$ python -q
>>> import numpy as np
>>> import numpy.linalg as la
>>> np.set_printoptions(precision=2, suppress=True, linewidth=140)
>>> X = np.maximum(np.array([[-3],
...     [0],
...     [2],
...     [4],
...     [-2],
...     [-5],
...     [-2],
...     [2],
...     [4],
...     [-5],
...     [1],
...     [-1],
...     [5],
...     [2],
...     [5],
...     [-2],
...     [0],
...     [-3],
...     [-4],
...     [5]]) @ np.array([[0, 1, 1]]) + np.array([1, 3, 1]), 0)
>>> X
array([[1, 0, 0],
       [1, 3, 1],
       [1, 5, 3],
       [1, 7, 5],
       [1, 1, 0],
       [1, 0, 0],
       [1, 1, 0],
       [1, 5, 3],
       [1, 7, 5],
       [1, 0, 0],
       [1, 4, 2],
       [1, 2, 0],
       [1, 8, 6],
       [1, 5, 3],
       [1, 8, 6],
       [1, 1, 0],
       [1, 3, 1],
       [1, 0, 0],
       [1, 0, 0],
       [1, 8, 6]])
>>> proj = X @ la.solve(X.T @ X, X.T)
>>> np.round(proj @ X[:, 1], 2) + 0
array([0., 3., 5., 7., 1., 0., 1., 5., 7., 0., 4., 2., 8., 5., 8., 1., 3., 0., 0., 8.])
>>> np.diag(proj)
array([0.18, 0.17, 0.08, 0.13, 0.09, 0.18, 0.09, 0.08, 0.13, 0.18, 0.11, 0.26, 0.21, 0.08, 0.21, 0.09, 0.17, 0.18, 0.18, 0.21])
>>> np.round(la.eigvalsh(proj), 2) + 0
array([0., 0., 0., 0., 0., 0., 0., 0., 0., 0., 0., 0., 0., 0., 0., 0., 0., 1., 1., 1.])
>>> np.trace(proj)
np.float64(3.0)
>>> la.matrix_rank(np.eye(20) - proj)
np.int64(17)
>>> Q, V = la.qr(X[:, :1])[0], la.qr(X[:, 1:])[0]
>>> sig = la.svd(Q.T @ V, compute_uv=False)
>>> (sig > 0.9).sum()
np.int64(0)
>>> np.degrees(np.arccos(sig.clip(0, 1)))
array([31.97])
>>> sig
array([0.85])
>>> round(float(la.norm(Q @ Q.T - V @ V.T, 2)), 2)
1.0
>>> m1 = np.array([[3.79, 0.55, -0.24], [0.09, 0.06, 0.49], [3.11, -0.18, -1.17]])
>>> vec = np.array([1, 4, 1])
>>> target = m1 @ vec
>>> coef, lr = np.zeros(3), 1 / la.norm(m1, 2) ** 2
>>> for i in range(300):
...     coef -= lr * m1.T @ (m1 @ coef - target)
...     if i % 50 == 0: print(i, round(la.norm(m1 @ coef - target), 2))
... 
0 2.83
50 0.65
100 0.51
150 0.47
200 0.43
250 0.4
>>> np.round(la.cond(m1), 2)
np.float64(24.72)
>>> coef
array([1.25, 2.41, 1.81])
>>> r0, g = m1[2], m1[1]
>>> round(r0 @ r0, 2)
np.float64(11.07)
>>> pr = (r0 @ g) / (r0 @ r0) * r0
>>> pr.round(2) + 0
array([-0.09,  0.  ,  0.03])
>>> round(float((g - pr) @ r0), 2)
-0.0
>>> la.matrix_rank(np.outer(r0, g))
np.int64(1)
>>> round(float(la.norm(r0 + g) ** 2 + la.norm(r0 - g) ** 2), 2)
22.65
>>> F = np.load("a.npy")
>>> F
array([[2, 2],
       [1, 2],
       [1, 2]])
>>> gram = F.T @ F
>>> la.svd(F, compute_uv=False) ** 2
array([17.54,  0.46])
>>> la.eigvalsh(gram)[::-1]
array([17.54,  0.46])
>>> np.trace(gram), (F ** 2).sum()
(np.int64(18), np.int64(18))
>>> la.matrix_rank(gram)
np.int64(2)
>>> gram
array([[ 6,  8],
       [ 8, 12]])
